$ ipython --no-banner

In [1]: import numpy as np

In [2]: import numpy.linalg as la

In [3]: np.set_printoptions(suppress=True, linewidth=140)

In [4]: rng = np.random.default_rng(642973)

In [5]: z = rng.integers(0, 2, 4)

In [6]: F = (z[:, None] == z) * 2 + np.eye(4)

In [7]: F
Out[7]: 
array([[3., 0., 0., 2.],
       [0., 3., 2., 0.],
       [0., 2., 3., 0.],
       [2., 0., 0., 3.]])

In [8]: # equal to its transpose

In [9]: np.flatnonzero(la.matrix_power((F != 0) + (F.T != 0) + np.eye(4), 4)[0])
Out[9]: array([0, 3])

In [10]: (la.matrix_power((F != 0) + (F.T != 0) + np.eye(4), 4) > 0).astype(int)
Out[10]: 
array([[1, 0, 0, 1],
       [0, 1, 1, 0],
       [0, 1, 1, 0],
       [1, 0, 0, 1]])

In [11]: F @ F
Out[11]: 
array([[13.,  0.,  0., 12.],
       [ 0., 13., 12.,  0.],
       [ 0., 12., 13.,  0.],
       [12.,  0.,  0., 13.]])

In [12]: np.round(np.sort(la.eigvals(F).real), 4)
Out[12]: array([1., 1., 5., 5.])

In [13]: B = F + rng.integers(-2, 3, (4, 2)) @ rng.integers(-2, 3, (2, 4))

In [14]: B
Out[14]: 
array([[ 4.,  1., -2.,  8.],
       [ 2.,  5.,  8.,  2.],
       [ 0.,  2., -1.,  4.],
       [ 3.,  1.,  2.,  5.]])

In [15]: np.abs(B - F).sum(axis=1)
Out[15]: array([10., 12.,  8.,  6.])

In [16]: np.round(la.svd(B - F, compute_uv=False), 4) + 0
Out[16]: array([8.4853, 7.746 , 0.    , 0.    ])

In [17]: w, vecs = la.eigh(F)

In [18]: np.round(la.svd(F, compute_uv=False), 4)
Out[18]: array([5., 5., 1., 1.])

In [19]: np.round(vecs.T @ vecs, 4) + 0
Out[19]: 
array([[1., 0., 0., 0.],
       [0., 1., 0., 0.],
       [0., 0., 1., 0.],
       [0., 0., 0., 1.]])

In [20]: np.unique(w.round(6) + 0, return_counts=True)[1]
Out[20]: array([2, 2])

In [21]: low = la.cholesky(F)

In [22]: la.eigvalsh(F).min() > 0
Out[22]: np.True_

In [23]: np.round(np.diag(low) ** 2, 4)
Out[23]: array([3.    , 3.    , 1.6667, 1.6667])

In [24]: np.round(F / np.sqrt(np.outer(np.diag(F), np.diag(F))), 4)
Out[24]: 
array([[1.    , 0.    , 0.    , 0.6667],
       [0.    , 1.    , 0.6667, 0.    ],
       [0.    , 0.6667, 1.    , 0.    ],
       [0.6667, 0.    , 0.    , 1.    ]])

In [25]: A = np.loadtxt("a.csv", delimiter=",")

In [26]: A
Out[26]: 
array([[1., 0., 0., 0., 0.],
       [0., 0., 0., 1., 0.],
       [0., 0., 1., 0., 0.],
       [0., 0., 0., 0., 1.],
       [0., 1., 0., 0., 0.]])

In [27]: np.round(la.svd(A, compute_uv=False), 4)
Out[27]: array([1., 1., 1., 1., 1.])

In [28]: A[:, 0] @ A[:, 4]
Out[28]: np.float64(0.0)

In [29]: vec = np.array([0, 3, 3, 1, 1])

In [30]: round(la.norm(vec), 4), np.round(la.norm(A @ vec), 4)
Out[30]: (np.float64(4.4721), np.float64(4.4721))

In [31]: round(float(la.det(A)), 4)
Out[31]: 1.0

In [32]: np.round(np.sort(np.abs(np.degrees(np.angle(la.eigvals(A))))), 4)
Out[32]: array([  0.,   0.,   0., 120., 120.])

In [33]: np.round(la.inv(A), 4)
Out[33]: 
array([[1., 0., 0., 0., 0.],
       [0., 0., 0., 0., 1.],
       [0., 0., 1., 0., 0.],
       [0., 1., 0., 0., 0.],
       [0., 0., 0., 1., 0.]])

In [34]: vec = np.array([3, 1, 2, 1, 1])

In [35]: y = A @ vec

In [36]: y
Out[36]: array([3., 1., 2., 1., 1.])

In [37]: np.round(la.solve(A, y + A[:, 2]), 4)
Out[37]: array([3., 1., 3., 1., 1.])

In [38]: sig = 10 * 0.5 ** np.arange(6)

In [39]: X = rng.normal(size=(33, 6)) * rng.permutation(sig)

In [40]: X.round(4)
Out[40]: 
array([[  1.0262, -11.1544,  -1.8224,   0.066 ,   0.051 ,   0.6902],
       [ -0.2808,  -7.9588,  -4.9256,  -0.0636,   0.4464,   0.0586],
       [ -0.2751,  -7.9533,   2.728 ,  -2.5243,  -0.1364,   0.1526],
       [  0.6184,  20.2076, -11.8584,  -4.893 ,  -0.0564,  -0.5792],
       [ -0.4995,  -1.0463,   0.4072,  -3.2236,  -0.0538,  -0.4545],
       [  0.4599, -10.6146,  -4.8789,  -1.1786,  -0.2628,  -1.2622],
       [ -0.4321,  -3.9736,  -0.5737,   1.1724,   0.5514,   1.0091],
       [  0.2298,   3.6522,  -3.3173,   2.7902,   0.0964,  -0.66  ],
       [  0.081 ,   0.3081,   2.432 ,   0.2093,  -0.1428,   1.272 ],
       [ -0.0601,  -5.1522,  -3.2993,  -0.4548,   0.125 ,  -0.3383],
       [ -1.1591,  -6.9401,   2.1333,  -1.5901,   0.2371,  -0.3075],
       [ -0.4003,  11.1133,  -3.6855,  -0.2848,  -0.2703,   2.2163],
       [  0.3171,   0.0991,   4.6223,   4.4869,   0.0815,  -0.9496],
       [ -0.7412,  35.9604,  -3.3669,   3.4016,  -0.3986,   2.5038],
       [  0.4446,  10.5189,   5.2837,  -0.5572,   0.0442,   0.4454],
       [  0.1096,  -2.0341,  -7.2743,  -3.2596,  -0.1388,  -0.4373],
       [  0.5756,  -0.2099,  -8.4635,   1.1722,   0.2373,   1.3606],
       [ -0.3728,  -0.7232,  -0.6283,   3.5469,  -0.1312,  -1.0608],
       [  0.1205, -11.2658,   0.8654,   0.1308,  -0.6004,  -1.7971],
       [  0.7908,  -9.6431,   3.7617,   4.1267,  -0.4057,   0.0666],
       [ -0.446 , -19.3521,   5.1526,  -1.0067,  -0.5806,   0.9673],
       [ -0.1042,  10.2532,  -1.5377,  -0.1898,  -0.4304,   1.4968],
       [  1.7219,   0.1626,  -0.1188,   0.3727,   0.1402,  -1.106 ],
       [ -0.5615,  13.0398,   2.1126,   3.2453,  -0.0103,   0.0284],
       [  0.7057,  -8.8091,   1.5163,  -0.954 ,  -0.2866,  -0.2923],
       [  0.7784,   7.1624,   8.9876,   1.2266,  -0.0914,   2.894 ],
       [  0.3922,  -0.5321,  -2.5291,  -1.9581,  -0.6617,   0.1613],
       [ -1.0128,  -3.8706,   0.8017,  -1.8748,   0.2556,  -0.2591],
       [  0.247 ,  -5.6102,  -5.463 ,   1.5032,   0.1999,  -1.2415],
       [ -1.5507,  -9.0641,  -0.7375,   2.0142,  -0.3862,  -0.723 ],
       [ -0.2569,  12.4752,   3.7616,   0.0747,   0.119 ,  -0.65  ],
       [ -0.2173,  -4.6666,  -7.1058,  -2.4943,   0.1029,  -3.2913],
       [ -0.3184,   9.2291,  -0.5264,  -1.8753,   0.0636,   0.2686]])

In [41]: basis = X[[25, 1]].astype(float)

In [42]: for _ in range(5):
    ...:     z = la.norm(X[:, None] - basis, axis=-1).argmin(axis=1)
    ...:     basis = np.array([X[z == j].mean(axis=0) for j in range(2)])
    ...: 

In [43]: z
Out[43]: array([1, 1, 1, 0, 1, 1, 1, 1, 1, 1, 1, 0, 1, 0, 0, 1, 1, 1, 1, 1, 1, 0, 1, 0, 1, 0, 1, 1, 1, 1, 0, 1, 0])

In [44]: np.abs(basis[1] - basis[0]).argmax()
Out[44]: np.int64(1)

In [45]: basis.round(4)
Out[45]: 
array([[-0.0601, 14.44  , -0.0921,  0.0165, -0.1145,  0.9582],
       [ 0.0196, -5.2647, -1.1132,  0.042 , -0.0526, -0.3518]])

In [46]: W0 = np.load("x.npy")

In [47]: W0
Out[47]: 
array([[ 0.52,  0.98, -2.08],
       [-0.26, -0.6 ,  1.17],
       [-0.1 , -1.28,  1.69]])

In [48]: z = rng.permutation(3)

In [49]: z
Out[49]: array([0, 1, 2])

In [50]: B = W0[z][:, z]

In [51]: np.round(np.trace(B), 4)
Out[51]: np.float64(1.61)

In [52]: np.round(np.sort(np.abs(la.eigvals(B))), 4) + 0
Out[52]: array([0.    , 1.0475, 1.0475])

In [53]: np.allclose(B, W0)
Out[53]: True
